$ python -q
>>> import numpy as np
>>> np.set_printoptions(precision=2, suppress=True, linewidth=160)
>>> X = np.load("sample18.npy")
>>> print(X)
[[  1  -3   9 -27]
 [  1  -2   4  -8]
 [  1  -1   1  -1]
 [  1   0   0   0]]
>>> rng = np.random.default_rng(42)
>>> idx = rng.permutation(4)
>>> print(idx)
[3 2 1 0]
>>> Y = X[idx][:, idx]
>>> print(np.trace(Y))
0
>>> print(np.allclose(Y, X))
False
>>> print(np.allclose(X, X.T))
False
>>> print(np.sort(np.abs(np.linalg.eigvals(X))))
[0.74 0.74 4.66 4.66]
>>> F = np.load("block18.npy")
>>> print(F)
[[ 0.97  0.4   1.43]
 [ 2.61  1.04  3.75]
 [-0.44  0.   -0.16]]
>>> Y = np.array([[-3, 1, -1], [-1, 3, 2], [2, 2, -3]])
>>> print(np.einsum("ij,ij->i", F, F))
[ 3.15 21.96  0.22]
>>> print(np.vstack([F, Y.T]).shape)
(6, 3)
>>> print(np.einsum("ik,kj->ji", F, Y))
[[ -0.45  -1.37   1.  ]
 [  5.03  13.23  -0.76]
 [ -4.46 -11.78   0.92]]
>>> print(np.einsum("ik,kj->ij", F, Y))
[[ -0.45   5.03  -4.46]
 [ -1.37  13.23 -11.78]
 [  1.    -0.76   0.92]]
>>> P = np.triu(np.array([[-1, 1, -2], [-2, 0, 2], [-1, 0, -1]]), 1) + np.eye(3)
>>> Y = P @ F @ np.linalg.inv(P)
>>> print(Y)
[[ 4.46 -3.02 20.46]
 [ 1.73 -0.69  8.27]
 [-0.44  0.44 -1.92]]
>>> print(np.round(np.poly(Y), 2) + 0)
[ 1.   -1.85  0.27  0.  ]
>>> print(np.linalg.matrix_rank(Y))
2
>>> print(P @ F - F @ P)
[[ 3.49  0.07  5.21]
 [-0.88 -2.61  2.82]
 [ 0.    0.44 -0.88]]
>>> E = np.loadtxt("m.csv", delimiter=",")
>>> print(E)
[[-2.48  4.31  0.53]
 [ 2.42  2.12 -3.83]
 [-4.18 -1.81 -2.06]
 [ 3.38  3.67 -0.32]
 [-4.66  1.35  1.2 ]
 [ 0.44  4.98 -0.1 ]
 [ 1.94 -4.47  1.14]
 [-2.4   4.2  -1.25]
 [ 0.61 -0.74 -4.91]
 [-3.58 -3.47  0.32]
 [ 0.86  3.04  3.87]
 [-3.36  1.68  3.3 ]
 [ 4.1  -1.67  2.33]
 [ 2.71  0.75  4.14]
 [-2.17 -3.1   3.27]
 [ 1.26 -2.6  -4.08]
 [-0.44  4.17 -2.72]
 [ 4.43  2.03 -1.11]
 [ 0.62 -3.27 -3.73]
 [-2.55 -3.34 -2.71]]
>>> q, evecs = np.linalg.qr(E[:, :2])[0], np.linalg.qr(E[:, 2:])[0]
>>> sigma = np.linalg.svd(q.T @ evecs, compute_uv=False)
>>> print(np.degrees(np.arccos(sigma.clip(0, 1))))
[84.45]
>>> print((sigma > 0.9).sum())
0
>>> print(np.round(np.linalg.norm(q @ q.T - evecs @ evecs.T, 2), 2))
1.0
>>> Xc = E - E.mean(axis=0)
>>> U, sigma, Vh = np.linalg.svd(Xc, full_matrices=False)
>>> print(Vh[0] * np.sign(Vh[0, np.abs(Vh[0]).argmax()]))
[0.25 0.92 0.3 ]
>>> print(np.abs(Vh[-1]))
[0.58 0.39 0.72]
>>> print(np.round((sigma ** 2).sum() ** 2 / (sigma ** 4).sum(), 2))
2.93
>>> print((np.sign(U[:, 0]) == np.sign(U[0, 0])).astype(int))
[1 1 0 1 1 1 0 1 0 0 1 1 0 1 0 0 1 1 0 0]
>>> print(sigma ** 2 / (sigma ** 2).sum())
[0.4  0.32 0.28]
>>> print(np.abs(U[:, 0]).argmax())
19
>>> r0 = np.array([-1, 1, -2])
>>> A = r0[np.abs(np.subtract.outer(np.arange(3), np.arange(3)))]
>>> print(A)
[[-1  1 -2]
 [ 1 -1  1]
 [-2  1 -1]]
>>> ev, evecs = np.linalg.eigh(A)
>>> print(np.round(evecs.T @ A @ evecs, 2) + 0)
[[-3.73  0.    0.  ]
 [ 0.   -0.27  0.  ]
 [ 0.    0.    1.  ]]
>>> print(np.round(np.abs(evecs[:, -1]), 2) + 0)
[0.71 0.   0.71]
>>> print((ev > 1e-8).sum(), (ev < -1e-8).sum())
1 2
>>> print(np.linalg.svd(A, compute_uv=False))
[3.73 1.   0.27]
>>> print(np.unique(ev.round(6) + 0, return_counts=True)[1])
[1 1 1]
>>> print(np.abs(evecs[:, -1]).round(6).argmax())
0
>>> print(ev.sum(), np.trace(A))
-3.0 -3
>>> print(np.round(np.linalg.eigvalsh(A + -1 * np.eye(3)), 2) + 0)
[-4.73 -1.27  0.  ]
>>> print(np.linalg.eigvalsh(A @ A))
[ 0.07  1.   13.93]
>>> ev, evecs = np.linalg.eigh(A)
>>> x0 = np.array([1, 0, 3])
>>> print(np.abs(A).sum(axis=1).max(), round(float(np.abs(ev).max()), 2))
4 3.73
>>> print(np.round(evecs * np.maximum(ev, 0) @ evecs.T, 2) + 0)
[[ 0.5  0.  -0.5]
 [ 0.   0.   0. ]
 [-0.5  0.   0.5]]
>>> Y = np.array([[2, 0, 0], [2, 1, 0], [2, 1, 0]])
>>> print(np.linalg.matrix_rank(np.vstack([A, Y.T])))
3
>>> print(np.einsum("ij->j", A))
[-2  1 -2]
>>> K = (rng.random((3, 3)) < 0.3) + np.eye(3)
>>> K /= K.sum(axis=1, keepdims=True)
>>> print(K)
[[0.5 0.  0.5]
 [0.  1.  0. ]
 [0.5 0.  0.5]]
>>> U, sigma, Vh = np.linalg.svd(K)
>>> evecs = Vh[:(sigma > 1e-8).sum()]
>>> x0 = K[0] + -3 * K[2] + rng.integers(2) * np.eye(3)[0]
>>> print(x0)
[-1.  0. -1.]
>>> print(round(float(np.linalg.norm(x0 - evecs.T @ evecs @ x0)), 2))
0.0
>>> print(np.linalg.matrix_rank(np.vstack([K, x0])))
2
>>> m1 = np.load("a.npy")
>>> print(m1)
[[ 3 -9  0]
 [ 2 -6  3]
 [ 3 -9  2]
 [-2  6  2]]
>>> print(np.argsort(-np.linalg.norm(m1, axis=0).round(6), kind="stable")[:3])
[1 0 2]
>>> U, sigma, Vh = np.linalg.svd(m1)
>>> print(sigma.round(2) + 0)
[16.21  3.79  0.  ]
>>> Y = U[:, :2] @ np.diag(sigma[:2]) @ Vh[:2]
>>> print(round(np.linalg.norm(m1 - Y, 2), 2), np.round(sigma[2], 2))
0.0 0.0
>>> print(Y.round(2) + 0)
[[ 3. -9.  0.]
 [ 2. -6.  3.]
 [ 3. -9.  2.]
 [-2.  6.  2.]]
>>> mat = np.load("test7.npy")
>>> print(mat)
[[ 1  2  0]
 [ 2  5 -1]
 [ 0 -1  1]]
>>> U, sigma, Vh = np.linalg.svd(mat)
>>> print(sigma.round(2) + 0)
[6. 1. 0.]
>>> print(np.argmax(sigma[:-1] / (sigma[1:] + 1e-6)) + 1)
2
>>> Y = U[:, :2] @ np.diag(sigma[:2]) @ Vh[:2]
>>> print(round(float(np.linalg.norm(mat - Y, 2)), 2), round(sigma[2], 2))
0.0 0.0
>>> print(np.round(np.abs(mat - Y).max(), 2))
0.0
>>> rk = np.linalg.matrix_rank(mat)
>>> print(rk)
2
>>> null = np.linalg.svd(mat)[2][rk:].T
>>> print([int(np.linalg.matrix_rank(mat[:, :j + 1])) for j in range(3)])
[1, 2, 2]
>>> print(np.linalg.matrix_rank(mat.T @ mat), np.linalg.matrix_rank(mat @ mat.T))
2 2
>>> print([int(np.linalg.matrix_rank(mat[:i])) for i in range(1, len(mat) + 1)])
[1, 2, 2]
>>> P = np.triu(np.array([[-5, 4, 0], [-2, 0, 5], [-3, 3, -1]]), 1) + np.eye(3)
>>> Y = P @ mat @ np.linalg.inv(P)
>>> print(np.round(np.poly(Y), 2) + 0)
[ 1. -7.  6.  0.]
>>> print(np.linalg.matrix_rank(Y))
2
>>> print(round(float(np.linalg.det(Y)), 2))
0.0
>>> print(np.trace(Y), np.trace(mat))
7.0 7
>>> x0 = np.array([-3, -2, -2])
>>> print(np.linalg.eigvalsh(2 * K - np.eye(3)))
[-1.  1.  1.]
>>> print(K @ x0)
[-2.5 -2.  -2.5]
>>> print(np.trace(K))
2.0
>>> print(np.eye(3) - K)
[[ 0.5  0.  -0.5]
 [ 0.   0.   0. ]
 [-0.5  0.   0.5]]
>>> print((x0 - K @ x0) @ (K @ x0))
0.0
>>> print(K @ K @ x0)
[-2.5 -2.  -2.5]
>>> W0 = np.load("out1.npy")
>>> print(W0)
[[ 1.66 -4.08]
 [-0.46 -1.15]
 [ 0.16 -2.24]]
>>> Y = np.array([[2, 0], [2, 3]])
>>> W2 = np.kron(Y, W0)
>>> print(np.linalg.matrix_rank(W2))
4
>>> print(np.round(np.linalg.norm(W2, 2), 2), round(np.linalg.norm(Y, 2) * np.linalg.norm(W0, 2), 2))
19.04 19.04
